$ ipython --no-banner

In [1]: import numpy as np

In [2]: import numpy.linalg as la

In [3]: np.set_printoptions(precision=2, suppress=True, linewidth=160)

In [4]: def rnd(a):
   ...:     return np.round(a, 2) + 0
   ...: 

In [5]: mat = 2 * np.eye(7) + np.eye(7, k=1)

In [6]: mat
Out[6]: 
array([[2., 1., 0., 0., 0., 0., 0.],
       [0., 2., 1., 0., 0., 0., 0.],
       [0., 0., 2., 1., 0., 0., 0.],
       [0., 0., 0., 2., 1., 0., 0.],
       [0., 0., 0., 0., 2., 1., 0.],
       [0., 0., 0., 0., 0., 2., 1.],
       [0., 0., 0., 0., 0., 0., 2.]])

In [7]: f = np.array([3, -2, -1, -1, -3, -1, -3])

In [8]: out = mat + np.outer(f, np.eye(7)[5])

In [9]: print(la.matrix_rank(out - mat))
1

In [10]: out
Out[10]: 
array([[ 2.,  1.,  0.,  0.,  0.,  3.,  0.],
       [ 0.,  2.,  1.,  0.,  0., -2.,  0.],
       [ 0.,  0.,  2.,  1.,  0., -1.,  0.],
       [ 0.,  0.,  0.,  2.,  1., -1.,  0.],
       [ 0.,  0.,  0.,  0.,  2., -2.,  0.],
       [ 0.,  0.,  0.,  0.,  0.,  1.,  1.],
       [ 0.,  0.,  0.,  0.,  0., -3.,  2.]])

In [11]: x0 = np.array([1, 3, 2, 2, 3, 3, 2])

In [12]: y = mat @ x0

In [13]: y
Out[13]: array([5., 8., 6., 7., 9., 8., 4.])

In [14]: print(rnd(la.solve(mat, mat[:, 1])))
[0. 1. 0. 0. 0. 0. 0.]

In [15]: rnd(la.solve(mat.T, mat[1]))
Out[15]: array([0., 1., 0., 0., 0., 0., 0.])

In [16]: rnd(la.solve(mat, -3 * y))
Out[16]: array([-3., -9., -6., -6., -9., -9., -6.])

In [17]: X = np.load("a.npy")

In [18]: rnd(X)
Out[18]: 
array([[ 0.12,  0.12, -0.6 ,  0.68],
       [-0.06, -0.06,  0.3 , -0.34],
       [-0.06, -0.06,  0.3 , -0.34],
       [ 0.15,  0.15, -0.75,  0.85]])

In [19]: out = X / np.sqrt((X ** 2).mean(axis=1, keepdims=True))

In [20]: rnd(out[3])
Out[20]: array([ 0.26,  0.26, -1.3 ,  1.47])

In [21]: la.matrix_rank(X - X.mean(axis=1, keepdims=True))
Out[21]: np.int64(1)

In [22]: rnd(la.norm(out, axis=1))
Out[22]: array([2., 2., 2., 2.])

In [23]: la.matrix_rank(out) == la.matrix_rank(X)
Out[23]: np.True_

In [24]: rk = la.matrix_rank(X)

In [25]: rk
Out[25]: np.int64(1)

In [26]: ns = la.svd(X)[2][rk:].T

In [27]: la.matrix_rank(X.T @ X), la.matrix_rank(X @ X.T)
Out[27]: (np.int64(1), np.int64(1))

In [28]: [int(la.matrix_rank(X[:, :j + 1])) for j in range(4)]
Out[28]: [1, 1, 1, 1]

In [29]: [int(la.matrix_rank(X[:i])) for i in range(1, len(X) + 1)]
Out[29]: [1, 1, 1, 1]

In [30]: rnd(X @ ns)
Out[30]: 
array([[0., 0., 0.],
       [0., 0., 0.],
       [0., 0., 0.],
       [0., 0., 0.]])

In [31]: rnd(la.eigvals(X).sum().real)
Out[31]: np.float64(1.21)

In [32]: rnd(la.eigvals(X))
Out[32]: array([0.  +0.j, 1.21+0.j, 0.  +0.j, 0.  +0.j])

In [33]: rnd(la.det(X[::-1]))
Out[33]: np.float64(0.0)

In [34]: rnd(la.det(2 * X)), rnd(la.det(X))
Out[34]: (np.float64(0.0), np.float64(0.0))

In [35]: rnd(np.poly(X))
Out[35]: array([ 1.  , -1.21,  0.  ,  0.  ,  0.  ])

In [36]: out = X / la.norm(X, axis=1, keepdims=True)

In [37]: cov = out @ out.T

In [38]: rnd(np.degrees(np.arccos(np.clip(cov[0, 3], -1, 1))))
Out[38]: np.float64(0.0)

In [39]: rnd(cov[0])
Out[39]: array([ 1., -1., -1.,  1.])

In [40]: rnd(cov)
Out[40]: 
array([[ 1., -1., -1.,  1.],
       [-1.,  1.,  1., -1.],
       [-1.,  1.,  1., -1.],
       [ 1., -1., -1.,  1.]])

In [41]: print(np.argwhere(np.triu(np.abs(cov) > 0.95, 1)))
[[0 1]
 [0 2]
 [0 3]
 [1 2]
 [1 3]
 [2 3]]

In [42]: (np.abs(cov) > 0.9).astype(int)
Out[42]: 
array([[1, 1, 1, 1],
       [1, 1, 1, 1],
       [1, 1, 1, 1],
       [1, 1, 1, 1]])

In [43]: Uu, sig, vt = la.svd(X)

In [44]: np.argmax(sig[:-1] / (sig[1:] + 1e-6)) + 1
Out[44]: np.int64(1)

In [45]: rnd(sig)
Out[45]: array([1.61, 0.  , 0.  , 0.  ])

In [46]: out = Uu[:, :1] @ np.diag(sig[:1]) @ vt[:1]

In [47]: rnd(la.norm(X - out, 2)), rnd(sig[1])
Out[47]: (np.float64(0.0), np.float64(0.0))

In [48]: print(rnd(la.norm(X - out) / la.norm(X)))
0.0

In [49]: rnd(np.abs(X - out).max())
Out[49]: np.float64(0.0)

In [50]: rng = np.random.default_rng(87)

In [51]: data = np.eye(3, dtype=int)[rng.permutation(3)] * np.array([6, 1, 6])

In [52]: print(data)
[[0 1 0]
 [0 0 6]
 [6 0 0]]

In [53]: Q = data.astype(float).copy()

In [54]: for j in range(3):
    ...:     Q[:, j] -= Q[:, :j] @ (Q[:, :j].T @ Q[:, j])
    ...:     Q[:, j] /= la.norm(Q[:, j])
    ...: 

In [55]: Q.T @ Q
Out[55]: 
array([[1., 0., 0.],
       [0., 1., 0.],
       [0., 0., 1.]])

In [56]: theta = np.radians(15)

In [57]: R = np.eye(3)

In [58]: R[1, 1] = R[2, 2] = np.cos(theta)

In [59]: R[1, 2], R[2, 1] = -np.sin(theta), np.sin(theta)

In [60]: rnd(R)
Out[60]: 
array([[ 1.  ,  0.  ,  0.  ],
       [ 0.  ,  0.97, -0.26],
       [ 0.  ,  0.26,  0.97]])

In [61]: out = data @ R.T

In [62]: np.allclose(data @ data.T, out @ out.T)
Out[62]: True

In [63]: rnd(la.det(R)), rnd(np.trace(R))
Out[63]: (np.float64(1.0), np.float64(2.93))

In [64]: rnd(la.svd(data, compute_uv=False)), rnd(la.svd(out, compute_uv=False))
Out[64]: (array([6., 6., 1.]), array([6., 6., 1.]))

In [65]: W1 = np.array([[-5, 3, 5, 4], [-2, 0, -2, 0], [1, 5, 5, -3]])

In [66]: c = np.array([1, 3, 3, 3])

In [67]: H = np.maximum(data @ W1 + c, 0)

In [68]: print(la.matrix_rank(H))
3

In [69]: print((H > 0).astype(int))
[[0 1 1 1]
 [1 1 1 0]
 [0 1 1 1]]

In [70]: C = np.array([[3, 0], [1, 3], [3, 3], [2, 2]])

In [71]: W1 @ C
Out[71]: 
array([[ 11,  32],
       [-12,  -6],
       [ 17,  24]])

In [72]: (H @ C).round(6).argmax(axis=1)
Out[72]: array([1, 1, 1])

In [73]: rnd(la.svd(data, compute_uv=False))
Out[73]: array([6., 6., 1.])

In [74]: rnd(la.norm(data, axis=0))
Out[74]: array([6., 1., 6.])

In [75]: data.T @ data
Out[75]: 
array([[36,  0,  0],
       [ 0,  1,  0],
       [ 0,  0, 36]])

In [76]: out = data / np.sqrt((data ** 2).mean(axis=1, keepdims=True))

In [77]: print(la.matrix_rank(out) == la.matrix_rank(data))
True

In [78]: print(rnd(la.norm(out, axis=1)))
[1.73 1.73 1.73]

In [79]: feats = np.loadtxt("m.csv", delimiter=",")

In [80]: feats
Out[80]: 
array([[ 0.,  0.,  0.,  0.,  0.,  0.],
       [ 0.,  0., -1., -2.,  0.,  0.],
       [ 1.,  0.,  0.,  0.,  0.,  0.],
       [ 0.,  0.,  0., -1.,  2.,  1.]])

In [81]: rnd(la.norm(feats[2], 1)), rnd(la.norm(feats[2], np.inf))
Out[81]: (np.float64(1.0), np.float64(1.0))

In [82]: rnd(la.norm(feats, 1)), rnd(la.norm(feats, np.inf))
Out[82]: (np.float64(3.0), np.float64(4.0))

In [83]: rnd(la.norm(feats, "nuc"))
Out[83]: np.float64(5.6)

In [84]: rnd(la.norm(feats[2] - feats[0]))
Out[84]: np.float64(1.0)

In [85]: la.norm(feats, axis=1).argmax()
Out[85]: np.int64(3)

In [86]: print(rnd(la.norm(feats, 2)))
2.75

In [87]: feats.ravel(order="F")
Out[87]: array([ 0.,  0.,  1.,  0.,  0.,  0.,  0.,  0.,  0., -1.,  0.,  0.,  0., -2.,  0., -1.,  0.,  0.,  0.,  2.,  0.,  0.,  0.,  1.])

In [88]: feats.reshape(4, 7)
---------------------------------------------------------------------------
ValueError                                Traceback (most recent call last)
Cell In[88], line 1
----> 1 feats.reshape(4, 7)

ValueError: cannot reshape array of size 24 into shape (4,7)

In [89]: t3 = feats.reshape(4, 2, -1)

In [90]: print(np.einsum("ihd,ihd->ih", t3, t3))
[[0. 0.]
 [1. 4.]
 [1. 0.]
 [0. 6.]]

In [91]: print(t3[:, 0])
[[ 0.  0.  0.]
 [ 0.  0. -1.]
 [ 1.  0.  0.]
 [ 0.  0.  0.]]

In [92]: np.allclose(feats[:-1].T @ la.lstsq(feats[:-1].T, feats[-1])[0], feats[-1])
Out[92]: False

In [93]: try:
    ...:     la.inv(feats)
    ...: except la.LinAlgError as e:
    ...:     print(repr(e))
    ...: 
LinAlgError('Last 2 dimensions of the array must be square')

In [94]: np.abs(np.diag(la.qr(feats)[1])) > 1e-9
Out[94]: array([ True, False, False,  True])

In [95]: rk = la.matrix_rank(feats)

In [96]: rk
Out[96]: np.int64(3)

In [97]: ns = la.svd(feats)[2][rk:].T

In [98]: la.matrix_rank(feats.T @ feats), la.matrix_rank(feats @ feats.T)
Out[98]: (np.int64(3), np.int64(3))

In [99]: [int(la.matrix_rank(feats[:, :j + 1])) for j in range(6)]
Out[99]: [1, 1, 2, 3, 3, 3]

In [100]: print([int(la.matrix_rank(np.delete(feats, i, axis=0))) for i in range(4)])
[3, 2, 2, 2]

In [101]: Uu, sig, vt = la.svd(feats)

In [102]: evecs = vt[:(sig > 1e-8).sum()]

In [103]: x0 = feats[1] + 2 * feats[0] + rng.integers(2) * np.eye(6)[2]

In [104]: x0
Out[104]: array([ 0.,  0., -1., -2.,  0.,  0.])

In [105]: rnd(evecs.T @ evecs)
Out[105]: 
array([[ 1.  ,  0.  ,  0.  ,  0.  ,  0.  ,  0.  ],
       [ 0.  ,  0.  ,  0.  ,  0.  ,  0.  ,  0.  ],
       [ 0.  ,  0.  ,  0.23,  0.38,  0.15,  0.08],
       [ 0.  ,  0.  ,  0.38,  0.81, -0.08, -0.04],
       [ 0.  ,  0.  ,  0.15, -0.08,  0.77,  0.38],
       [ 0.  ,  0.  ,  0.08, -0.04,  0.38,  0.19]])

In [106]: print(rnd(np.diag(evecs.T @ evecs)))
[1.   0.   0.23 0.81 0.77 0.19]

In [107]: rnd(la.norm(x0 - evecs.T @ evecs @ x0))
Out[107]: np.float64(0.0)

In [108]: J = np.load("case0.npy")

In [109]: J
Out[109]: 
array([[ 1,  1, -1, -1,  1,  1, -1, -1],
       [ 1, -1,  1, -1, -1,  1, -1,  1],
       [ 1,  1, -1, -1, -1, -1,  1,  1]])

In [110]: f, r1 = J[1], J[2]

In [111]: f @ r1
Out[111]: np.int64(0)

In [112]: pr = (f @ r1) / (f @ f) * f

In [113]: print((r1 - pr) @ f)
0.0

In [114]: rnd(la.norm(f + r1) ** 2 + la.norm(f - r1) ** 2)
Out[114]: np.float64(32.0)

In [115]: W1 = np.array([[3, 1, -1],
     ...:     [-1, 2, 0],
     ...:     [-3, 1, -2],
     ...:     [1, -2, 1],
     ...:     [3, 3, 3],
     ...:     [0, 1, -1],
     ...:     [3, -1, -2],
     ...:     [-2, -2, 0]])

In [116]: c = np.array([0, 2, 1])

In [117]: H = np.maximum(J @ W1 + c, 0)

In [118]: rnd((H > 0).mean(axis=0))
Out[118]: array([0.67, 0.67, 0.33])

In [119]: (H > 0).astype(int)
Out[119]: 
array([[1, 1, 1],
       [0, 1, 0],
       [1, 0, 0]])

In [120]: H
Out[120]: 
array([[ 6, 13,  5],
       [ 0,  1,  0],
       [ 2,  0,  0]])

In [121]: C = np.array([[2, -1], [-1, 2], [0, 1]])

In [122]: print(H @ C)
[[-1 25]
 [-1  2]
 [ 4 -2]]
